% python3 -q
>>> import numpy as np
>>> from numpy import linalg as LA
>>> np.set_printoptions(suppress=True, linewidth=140)
>>> def rd(a):
...     return np.round(a, 4) + 0
... 
>>> rng = np.random.default_rng(575694)
>>> labels = rng.integers(0, 2, 3)
>>> W0 = np.triu((labels[:, None] == labels) & (rng.random((3, 3)) < 0.8), 1).astype(int)
>>> W0 += W0.T
>>> W0
array([[0, 1, 1],
       [1, 0, 1],
       [1, 1, 0]])
>>> LA.matrix_power(W0, 3)
array([[2, 3, 3],
       [3, 2, 3],
       [3, 3, 2]])
>>> rd(np.sort(np.abs(LA.eigvals(W0))))
array([1., 1., 2.])
>>> np.allclose(W0, W0.T)
True
>>> vec = np.array([1, 2, 0])
>>> rhs = W0 @ vec
>>> b, lr = np.zeros(3), 1 / LA.norm(W0, 2) ** 2
>>> for i in range(250):
...     b -= lr * W0.T @ (W0 @ b - rhs)
...     if i % 50 == 0: print(i, round(LA.norm(W0 @ b - rhs), 4))
... 
0 1.0607
50 0.0
100 0.0
150 0.0
200 0.0
>>> rd(b)
array([1., 2., 0.])
>>> rd(LA.cond(W0))
np.float64(2.0)
>>> ev, vecs = LA.eigh(W0)
>>> rd(vecs @ np.diag(ev) @ vecs.T)
array([[0., 1., 1.],
       [1., 0., 1.],
       [1., 1., 0.]])
>>> ev.sum(), np.trace(W0)
(np.float64(0.0), np.int64(0))
>>> rd(vecs.T @ vecs)
array([[1., 0., 0.],
       [0., 1., 0.],
       [0., 0., 1.]])
>>> np.abs(vecs[:, -1]).round(6).argmax()
np.int64(0)
>>> ev, vecs = LA.eig(W0)
>>> rd(ev)
array([-1.,  2., -1.])
>>> rd(np.sort(LA.eigvals(W0 @ W0)))
array([1., 1., 4.])
>>> rd(np.prod(ev))
np.float64(2.0)
>>> rd(np.sort(LA.eigvals(LA.inv(W0))))
array([-1. , -1. ,  0.5])
>>> feats = np.array([[-8, 6, 0, -1, 8],
...     [6, 6, -9, -1, -2],
...     [0, -9, -2, -3, 3],
...     [-1, -1, -3, 0, 8],
...     [8, -2, 3, 8, 8]])
>>> ev, vecs = LA.eigh(feats)
>>> rd(ev.sum()), np.trace(feats)
(np.float64(4.0), np.int64(4))
>>> ev, vecs = LA.eig(feats)
>>> rd(np.sort(LA.eigvals(feats @ feats)))
array([  0.1606, 102.2497, 162.8234, 206.2751, 234.4911])
>>> rd(feats @ vecs[:, 0] - ev[0] * vecs[:, 0])
array([0., 0., 0., 0., 0.])
>>> rd(np.sort(LA.eigvals(feats.T)))
array([-14.3623, -10.1119,   0.4008,  12.7602,  15.3131])
>>> w1 = np.array([[1, 0], [0, -2], [-1, 0], [2, -2], [1, 2]])
>>> b = np.array([2, -1])
>>> hid = np.maximum(feats @ w1 + b, 0)
>>> (hid > 0).mean(axis=0)
array([0.8, 0.8])
>>> cent = np.array([[-6, -3, 5], [-1, 1, -9]])
>>> hid @ cent
array([[  -5,    5,  -45],
       [ -78,  -39,   65],
       [ -35,   26, -256],
       [ -89,  -19,  -93],
       [-189,  -90,  128]])
>>> w1 @ cent
array([[ -6,  -3,   5],
       [  2,  -2,  18],
       [  6,   3,  -5],
       [-10,  -8,  28],
       [ -8,  -1, -13]])
>>> P = np.triu(np.array([[0, 1, 0, 1, 0],
...     [1, 1, 5, 0, 2],
...     [1, 5, 3, 2, 0],
...     [5, 1, 3, 5, 5],
...     [4, 2, 2, 0, 4]]), 1) + np.eye(5)
>>> out = P @ feats @ LA.inv(P)
>>> np.trace(out), np.trace(feats)
(np.float64(4.0), np.int64(4))
>>> out = feats[0, 0] * feats[1:] - np.outer(feats[1:, 0], feats[0])
>>> out
array([[   0,  -84,   72,   14,  -32],
       [   0,   72,   16,   24,  -24],
       [   0,   14,   24,   -1,  -56],
       [   0,  -32,  -24,  -56, -128]])
>>> np.flatnonzero(~out.round(6).any(axis=1))
array([], dtype=int64)
>>> feats[:, 0] / feats[0, 0]
array([ 1.   , -0.75 , -0.   ,  0.125, -1.   ])
>>> LA.matrix_rank(out), LA.matrix_rank(feats)
(np.int64(4), np.int64(5))
>>> X = np.load("out5.npy")
>>> X
array([[0.5 , 0.  , 0.  , 0.  , 0.5 ],
       [0.2 , 0.4 , 0.2 , 0.  , 0.2 ],
       [0.  , 0.5 , 0.5 , 0.  , 0.  ],
       [0.  , 0.  , 0.  , 1.  , 0.  ],
       [0.25, 0.  , 0.25, 0.  , 0.5 ]])
>>> # 2 groups of indices that never mix
>>> w1 = np.array([[1, -1, 1, 1, -1],
...     [-2, -1, -1, -1, 0],
...     [0, 2, 0, -1, 0],
...     [0, -2, -2, 1, -2],
...     [2, -1, 1, -1, 0]])
>>> b = np.array([2, -2, -2, -1, 3])
>>> hid = np.maximum(X @ w1 + b, 0)
>>> LA.matrix_rank(hid)
np.int64(2)
>>> cent = np.array([[8, -8, 4], [-2, -2, -4], [-8, -9, 9], [7, 8, 4], [9, 4, -8]])
>>> w1 @ cent
array([[  0, -11,  29],
       [-13,  19, -17],
       [-11, -12, -12],
       [  9,  22,  10],
       [  3, -31,  17]])
